$ python -q
>>> import numpy as np
>>> np.set_printoptions(precision=1, suppress=True, linewidth=120, sign=" ")
>>> def rnd(a):
...     return np.round(a, 1) + 0
... 
>>> X = np.loadtxt("block4.csv", delimiter=",")
>>> print(X)
[[-0.3  0.   0.3  0.5 -0.7  1.  -1.7  0.  -1.4 -0.1]
 [ 0.   1.3 -0.6 -0.3  0.5 -1.6 -0.4 -1.1  0.2 -0.4]
 [ 0.3 -0.6  1.8 -0.3  1.3 -1.6  0.5 -0.4 -0.4  0. ]
 [ 0.5 -0.3 -0.3  1.  -0.3 -0.1  1.2  0.1 -0.9 -0.2]
 [-0.7  0.5  1.3 -0.3  1.3  0.5 -1.1  0.3 -0.4  0.3]
 [ 1.  -1.6 -1.6 -0.1  0.5  0.5  0.9  1.1 -0.4 -0.1]
 [-1.7 -0.4  0.5  1.2 -1.1  0.9 -0.8  0.6  0.3  0.3]
 [ 0.  -1.1 -0.4  0.1  0.3  1.1  0.6 -0.2  0.2 -0.2]
 [-1.4  0.2 -0.4 -0.9 -0.4 -0.4  0.3  0.2 -0.7 -0.5]
 [-0.1 -0.4  0.  -0.2  0.3 -0.1  0.3 -0.2 -0.5  2. ]]
>>> print(rnd(X.mean(axis=0)))
[-0.2 -0.2  0.1  0.1  0.2  0.   0.   0.  -0.4  0.1]
>>> print(rnd(np.diff(X, axis=0)))
[[ 0.3  1.3 -0.9 -0.8  1.2 -2.6  1.3 -1.1  1.6 -0.3]
 [ 0.3 -1.9  2.4  0.   0.8  0.   0.9  0.7 -0.6  0.4]
 [ 0.2  0.3 -2.1  1.3 -1.6  1.5  0.7  0.5 -0.5 -0.2]
 [-1.2  0.8  1.6 -1.3  1.6  0.6 -2.3  0.2  0.5  0.5]
 [ 1.7 -2.1 -2.9  0.2 -0.8  0.   2.   0.8  0.  -0.4]
 [-2.7  1.2  2.1  1.3 -1.6  0.4 -1.7 -0.5  0.7  0.4]
 [ 1.7 -0.7 -0.9 -1.1  1.4  0.2  1.4 -0.8 -0.1 -0.5]
 [-1.4  1.3  0.  -1.  -0.7 -1.5 -0.3  0.4 -0.9 -0.3]
 [ 1.3 -0.6  0.4  0.7  0.7  0.3  0.  -0.4  0.2  2.5]]
>>> print(rnd(X - X[0]))
[[ 0.   0.   0.   0.   0.   0.   0.   0.   0.   0. ]
 [ 0.3  1.3 -0.9 -0.8  1.2 -2.6  1.3 -1.1  1.6 -0.3]
 [ 0.6 -0.6  1.5 -0.8  2.  -2.6  2.2 -0.4  1.   0.1]
 [ 0.8 -0.3 -0.6  0.5  0.4 -1.1  2.9  0.1  0.5 -0.1]
 [-0.4  0.5  1.  -0.8  2.  -0.5  0.6  0.3  1.   0.4]
 [ 1.3 -1.6 -1.9 -0.6  1.2 -0.5  2.6  1.1  1.   0. ]
 [-1.4 -0.4  0.2  0.7 -0.4 -0.1  0.9  0.6  1.7  0.4]
 [ 0.3 -1.1 -0.7 -0.4  1.   0.1  2.3 -0.2  1.6 -0.1]
 [-1.1  0.2 -0.7 -1.4  0.3 -1.4  2.   0.2  0.7 -0.4]
 [ 0.2 -0.4 -0.3 -0.7  1.  -1.1  2.  -0.2  0.9  2.1]]
>>> print(np.unravel_index(np.abs(X).argmax(), X.shape))
(np.int64(9), np.int64(9))
>>> ang = np.radians(60)
>>> R = np.eye(10)
>>> R[3, 3] = R[4, 4] = np.cos(ang)
>>> R[3, 4], R[4, 3] = -np.sin(ang), np.sin(ang)
>>> print(rnd(R))
[[ 1.   0.   0.   0.   0.   0.   0.   0.   0.   0. ]
 [ 0.   1.   0.   0.   0.   0.   0.   0.   0.   0. ]
 [ 0.   0.   1.   0.   0.   0.   0.   0.   0.   0. ]
 [ 0.   0.   0.   0.5 -0.9  0.   0.   0.   0.   0. ]
 [ 0.   0.   0.   0.9  0.5  0.   0.   0.   0.   0. ]
 [ 0.   0.   0.   0.   0.   1.   0.   0.   0.   0. ]
 [ 0.   0.   0.   0.   0.   0.   1.   0.   0.   0. ]
 [ 0.   0.   0.   0.   0.   0.   0.   1.   0.   0. ]
 [ 0.   0.   0.   0.   0.   0.   0.   0.   1.   0. ]
 [ 0.   0.   0.   0.   0.   0.   0.   0.   0.   1. ]]
>>> B = X @ R.T
>>> print(rnd(np.abs(B - X).max(axis=0)))
[ 0.   0.   0.   1.   1.6  0.   0.   0.   0.   0. ]
>>> print(np.allclose(np.linalg.norm(X, axis=1), np.linalg.norm(B, axis=1)))
True
>>> print(np.allclose(X @ X.T, B @ B.T))
True
>>> vals, vecs = np.linalg.eigh(X)
>>> x0 = np.array([3, -1, -2, -1, -1, 3, -2, 0, -1, 1])
>>> print(rnd(vecs * np.maximum(vals, 0) @ vecs.T))
[[ 1.  -0.2 -0.1  0.3 -0.1  0.4 -0.5 -0.1 -0.7 -0.1]
 [-0.2  1.8 -0.2 -0.3  0.2 -1.1 -0.6 -0.8  0.2 -0.3]
 [-0.1 -0.2  2.3 -0.1  0.9 -0.9  0.  -0.3 -0.2  0.1]
 [ 0.3 -0.3 -0.1  1.4 -0.5  0.2  0.6  0.1 -0.5 -0.1]
 [-0.1  0.2  0.9 -0.5  1.7  0.  -0.5  0.1 -0.2  0.2]
 [ 0.4 -1.1 -0.9  0.2  0.   1.6  0.2  0.9 -0.2  0. ]
 [-0.5 -0.6  0.   0.6 -0.5  0.2  0.8  0.3  0.2  0.1]
 [-0.1 -0.8 -0.3  0.1  0.1  0.9  0.3  0.6  0.  -0.1]
 [-0.7  0.2 -0.2 -0.5 -0.2 -0.2  0.2  0.   0.7 -0.3]
 [-0.1 -0.3  0.1 -0.1  0.2  0.   0.1 -0.1 -0.3  2.1]]
>>> print(rnd(np.linalg.eigvalsh(X[1:, 1:])))
[-3.1 -1.4 -1.  -0.4  1.1  2.   2.   3.   4. ]
>>> print(rnd(x0 @ X @ x0 / (x0 @ x0)), rnd(vals[0]), rnd(vals[-1]))
2.4 -4.1 4.1
>>> M = np.load("layer5.npy")
>>> print(M)
[[ 1  2 -2  0 -1  0  2  1  0 -1  1]
 [-1  0 -1 -1 -1  0  1  1  0 -2  0]
 [ 2  1  0 -2  0  0  0 -1 -2  2 -2]
 [-2 -1  2  1  2  0 -1 -1  1  1  2]
 [ 2  1  0 -2  0  0  0 -1 -2  2 -2]
 [ 2 -2 -2  1  2  0 -2 -1 -2  1 -1]]
>>> x0 = np.array([1, 2, 0, 2, 0, 2, 2, 0, 2, 2, 2])
>>> print((M * x0).sum(axis=1))
[ 9 -5 -4  4 -4 -8]
>>> print(M @ np.ones(11))
[ 3. -4. -2.  4. -2. -4.]
>>> print(np.sign((M @ x0).round(6)))
[ 1 -1 -1  1 -1 -1]
>>> r = np.linalg.matrix_rank(M)
>>> print(r)
5
>>> N = np.linalg.svd(M)[2][r:].T
>>> print(N.shape)
(11, 6)
>>> print([int(np.linalg.matrix_rank(M[:i])) for i in range(1, len(M) + 1)])
[1, 2, 3, 4, 4, 5]
>>> print([int(np.linalg.matrix_rank(M[:, :j + 1])) for j in range(11)])
[1, 2, 3, 4, 5, 5, 5, 5, 5, 5, 5]
>>> print(np.linalg.matrix_rank(M.T @ M), np.linalg.matrix_rank(M @ M.T))
5 5
>>> print(np.allclose(M @ N, 0))
True
>>> G = X.T @ X
>>> print(rnd(np.diag(G)))
[ 6.8  6.5  8.6  3.8  6.   8.8  7.9  3.2  4.2  4.7]
>>> print(np.allclose(G, G.T))
True
>>> print(rnd(G))
[[ 6.8 -1.8 -2.5 -0.4  2.4 -1.6  3.8 -0.5  0.2 -0.4]
 [-1.8  6.5  1.6 -1.2 -0.3 -3.3 -3.6 -2.7  0.9 -1. ]
 [-2.5  1.6  8.6  0.2  2.3 -1.6 -3.4 -1.2 -0.5  1.2]
 [-0.4 -1.2  0.2  3.8 -2.6  2.7 -0.7  0.9 -0.3  0.2]
 [ 2.4 -0.3  2.3 -2.6  6.  -3.2  1.3 -1.   0.   0.7]
 [-1.6 -3.3 -1.6  2.7 -3.2  8.8 -2.3  3.4 -0.6  0.7]
 [ 3.8 -3.6 -3.4 -0.7  1.3 -2.3  7.9  0.4  0.6 -0.2]
 [-0.5 -2.7 -1.2  0.9 -1.   3.4  0.4  3.2 -0.6  0.1]
 [ 0.2  0.9 -0.5 -0.3  0.  -0.6  0.6 -0.6  4.2 -0.4]
 [-0.4 -1.   1.2  0.2  0.7  0.7 -0.2  0.1 -0.4  4.7]]
>>> print(rnd(np.linalg.eigvalsh(G)[::-1]))
[ 16.4  16.4   8.8   4.3   4.    3.9   3.7   1.1   0.9   0.9]
>>> B = np.linalg.inv(G)
>>> print(rnd(np.linalg.slogdet(G)[0]))
1.0
>>> print((np.abs(B) > 1e-9).astype(int))
[[ 1  1  1  1  1  1  1  1  1  1]
 [ 1  1  1  1  1  1  1  1  1  1]
 [ 1  1  1  1  1  1  1  1  1  1]
 [ 1  1  1  1  1  1  1  1  1  1]
 [ 1  1  1  1  1  1  1  1  1  1]
 [ 1  1  1  1  1  1  1  1  1  1]
 [ 1  1  1  1  1  1  1  1  1  1]
 [ 1  1  1  1  1  1  1  1  1  1]
 [ 1  1  1  1  1  1  1  1  1  1]
 [ 1  1  1  1  1  1  1  1  1  1]]
>>> print(rnd(np.linalg.inv(B)))
[[ 6.8 -1.8 -2.5 -0.4  2.4 -1.6  3.8 -0.5  0.2 -0.4]
 [-1.8  6.5  1.6 -1.2 -0.3 -3.3 -3.6 -2.7  0.9 -1. ]
 [-2.5  1.6  8.6  0.2  2.3 -1.6 -3.4 -1.2 -0.5  1.3]
 [-0.4 -1.2  0.2  3.8 -2.6  2.7 -0.7  0.9 -0.3  0.2]
 [ 2.4 -0.3  2.3 -2.6  6.  -3.2  1.3 -1.   0.   0.7]
 [-1.6 -3.2 -1.6  2.7 -3.2  8.8 -2.3  3.4 -0.6  0.7]
 [ 3.8 -3.6 -3.4 -0.7  1.3 -2.3  7.9  0.4  0.6 -0.2]
 [-0.5 -2.7 -1.2  0.9 -1.   3.4  0.4  3.2 -0.6  0.1]
 [ 0.3  0.9 -0.5 -0.3  0.  -0.6  0.6 -0.6  4.2 -0.4]
 [-0.4 -0.9  1.3  0.2  0.7  0.7 -0.2  0.1 -0.4  4.7]]
>>> print(np.allclose(B, G.T))
False
>>> print(rnd(np.linalg.det(G) * np.linalg.det(B)))
1.0
>>> print(rnd(G @ B))
[[ 1.  0.  0.  0.  0.  0.  0.  0.  0.  0.]
 [ 0.  1.  0.  0.  0.  0.  0.  0.  0.  0.]
 [ 0.  0.  1.  0.  0.  0.  0.  0.  0.  0.]
 [ 0.  0.  0.  1.  0.  0.  0.  0.  0.  0.]
 [ 0.  0.  0.  0.  1.  0.  0.  0.  0.  0.]
 [ 0.  0.  0.  0.  0.  1.  0.  0.  0.  0.]
 [ 0.  0.  0.  0.  0.  0.  1.  0.  0.  0.]
 [ 0.  0.  0.  0.  0.  0.  0.  1.  0.  0.]
 [ 0.  0.  0.  0.  0.  0.  0.  0.  1.  0.]
 [ 0.  0.  0.  0.  0.  0.  0.  0.  0.  1.]]
>>> print(rnd(np.linalg.cond(G)))
18.1
>>> left, sigma, VT = np.linalg.svd(M, full_matrices=False)
>>> print(np.abs(left[:, 0]).round(6).argmax())
2
>>> print(rnd(np.abs(VT[0])))
[ 0.5  0.1  0.2  0.3  0.1  0.   0.1  0.2  0.5  0.4  0.5]
>>> print(rnd(sigma / sigma[0]))
[ 1.   0.8  0.5  0.3  0.2  0. ]
>>> print(rnd(np.cumsum(sigma ** 2) / np.sum(sigma ** 2)))
[ 0.5  0.8  0.9  1.   1.   1. ]
>>> print(rnd(left.T @ M @ VT.T))
[[ 7.6  0.   0.   0.   0.   0. ]
 [ 0.   6.3  0.   0.   0.   0. ]
 [ 0.   0.   4.1  0.   0.   0. ]
 [ 0.   0.   0.   2.4  0.   0. ]
 [ 0.   0.   0.   0.   1.4  0. ]
 [ 0.   0.   0.   0.   0.   0. ]]
>>> K = np.load("x.npy")
>>> print(K)
[[-3.  -3.1 -0.9 -2.8  2.8  1.   3.1  3.1]
 [-3.  -3.  -1.1 -3.1  3.   1.1  3.2  3. ]
 [-3.  -3.1 -1.  -2.9  3.   1.   3.   2.9]
 [-3.  -2.9 -1.  -2.8  3.   1.1  3.   2.9]
 [-2.8 -3.1 -1.  -3.   2.8  1.2  2.9  2.8]
 [-3.  -3.  -1.  -3.   2.9  1.1  3.   2.8]
 [-2.9 -3.2 -1.1 -2.9  3.   1.   2.9  3.1]
 [-3.1 -3.  -1.2 -3.   2.8  0.8  3.2  3. ]
 [-3.2 -3.1 -1.  -3.1  3.   0.9  3.2  2.9]
 [-3.1 -2.7 -0.9 -3.1  3.1  1.   2.8  2.9]
 [-3.  -3.1 -0.9 -3.1  3.   1.1  2.9  3. ]
 [-2.9 -3.  -1.  -3.1  2.9  1.1  2.9  2.9]
 [-3.  -3.  -1.2 -2.9  2.9  1.   3.   2.9]
 [-3.  -3.1 -0.9 -3.   3.   1.   3.   3.1]
 [-1.  -2.  -0.8  2.1  2.1 -0.9  0.9 -3. ]
 [-1.  -1.7 -0.8  2.1  1.9 -1.   0.9 -3. ]
 [-0.9 -1.7 -0.9  2.   2.  -1.   1.1 -2.9]
 [-0.9 -1.9 -0.9  1.9  2.1 -1.2  1.  -2.8]
 [-0.9 -1.8 -0.9  2.   2.  -1.   0.8 -3. ]
 [-1.1 -2.1 -1.1  2.1  2.  -1.   1.  -3.2]
 [-0.9 -1.9 -1.   2.1  2.  -0.9  1.1 -3. ]
 [-0.9 -2.  -1.   2.   2.  -1.   1.  -3.2]
 [-1.1 -2.1 -1.   2.   2.  -1.   1.1 -3. ]
 [-1.  -1.8 -1.   2.1  1.9 -0.9  0.9 -3.1]
 [-1.2 -1.9 -1.   1.8  1.8 -1.   1.  -2.9]
 [-1.  -2.  -0.9  1.9  1.9 -0.9  1.  -3. ]
 [-1.1 -1.9 -1.1  2.   2.  -1.   0.8 -3. ]
 [-1.  -2.1 -1.   2.1  2.  -0.9  1.1 -3.1]
 [ 3.1  1.9  2.1 -2.8 -0.1  0.1  2.   1.2]
 [ 3.   2.   2.1 -2.9  0.   0.   2.1  1. ]
 [ 3.2  1.8  2.1 -2.9 -0.1 -0.2  2.   1.2]
 [ 3.   2.   2.1 -2.9  0.   0.   1.9  1. ]
 [ 3.1  2.   2.  -2.8 -0.1 -0.1  2.   1.1]
 [ 3.2  2.2  2.1 -3.1 -0.1  0.   2.1  1. ]
 [ 3.   2.1  2.  -2.9  0.2  0.   2.   1.1]
 [ 2.9  2.   1.9 -3.1  0.   0.1  2.   0.8]
 [ 3.   2.   2.1 -2.9  0.2  0.2  2.2  1. ]
 [ 3.   2.   1.9 -3.   0.1  0.   2.1  1. ]
 [ 2.9  2.   2.  -2.8  0.   0.1  1.8  0.8]
 [ 2.9  2.   1.8 -3.1  0.1  0.   1.9  0.9]
 [ 3.1  1.9  1.8 -3.  -0.1 -0.2  2.   1. ]
 [ 3.2  1.8  2.1 -3.   0.1  0.1  2.1  0.9]]
>>> B = K / np.sqrt((K ** 2).mean(axis=1, keepdims=True))
>>> print(rnd(np.linalg.norm(B, axis=1)))
[ 2.8  2.8  2.8  2.8  2.8  2.8  2.8  2.8  2.8  2.8  2.8  2.8  2.8  2.8  2.8  2.8  2.8  2.8  2.8  2.8  2.8  2.8  2.8
  2.8  2.8  2.8  2.8  2.8  2.8  2.8  2.8  2.8  2.8  2.8  2.8  2.8  2.8  2.8  2.8  2.8  2.8  2.8]
>>> print(np.linalg.matrix_rank(B) == np.linalg.matrix_rank(K))
True
>>> print(np.linalg.matrix_rank(K - K.mean(axis=1, keepdims=True)))
7
>>> B = np.c_[K[:, :2] @ np.array([[1, 2], [-1, 0]]), np.array([1, -5, 3, 1, 4, -1, 2, -9, 6, -3, 7, -7, 4, 5, -6, 3, 5, 9, -1, -6, -6, -6, -2, -4, -4, 7, -6, -6, 1, 7, 2, 6, 2, 4, -3, 6, -2, 7, 5, 9, 1, -9])]
>>> print(rnd(B))
[[ 0.1 -6.   1. ]
 [ 0.  -6.  -5. ]
 [ 0.1 -6.   3. ]
 [-0.1 -6.   1. ]
 [ 0.3 -5.6  4. ]
 [ 0.  -6.  -1. ]
 [ 0.3 -5.8  2. ]
 [-0.1 -6.2 -9. ]
 [-0.1 -6.4  6. ]
 [-0.4 -6.2 -3. ]
 [ 0.1 -6.   7. ]
 [ 0.1 -5.8 -7. ]
 [ 0.  -6.   4. ]
 [ 0.1 -6.   5. ]
 [ 1.  -2.  -6. ]
 [ 0.7 -2.   3. ]
 [ 0.8 -1.8  5. ]
 [ 1.  -1.8  9. ]
 [ 0.9 -1.8 -1. ]
 [ 1.  -2.2 -6. ]
 [ 1.  -1.8 -6. ]
 [ 1.1 -1.8 -6. ]
 [ 1.  -2.2 -2. ]
 [ 0.8 -2.  -4. ]
 [ 0.7 -2.4 -4. ]
 [ 1.  -2.   7. ]
 [ 0.8 -2.2 -6. ]
 [ 1.1 -2.  -6. ]
 [ 1.2  6.2  1. ]
 [ 1.   6.   7. ]
 [ 1.4  6.4  2. ]
 [ 1.   6.   6. ]
 [ 1.1  6.2  2. ]
 [ 1.   6.4  4. ]
 [ 0.9  6.  -3. ]
 [ 0.9  5.8  6. ]
 [ 1.   6.  -2. ]
 [ 1.   6.   7. ]
 [ 0.9  5.8  5. ]
 [ 0.9  5.8  9. ]
 [ 1.2  6.2  1. ]
 [ 1.4  6.4 -9. ]]
>>> print(rnd(np.linalg.lstsq(K, B[:, 0])[0]))
[ 1. -1.  0.  0.  0.  0.  0.  0.]
>>> print(np.linalg.matrix_rank(np.c_[K, B]))
9
>>> print(np.linalg.matrix_rank(B))
3
>>> Z = K[[34, 31]].astype(float)
>>> for _ in range(6):
...     idx = np.linalg.norm(K[:, None] - Z, axis=-1).argmin(axis=1)
...     Z = np.array([K[idx == j].mean(axis=0) for j in range(2)])
... 
>>> print(idx)
[ 0  0  0  0  0  0  0  0  0  0  0  0  0  0  1  1  1  1  1  1  1  1  1  1  1  1  1  1  1  1  1  1  1  1  1  1  1  1  1
  1  1  1]
>>> print(np.bincount(idx))
[ 14  28]
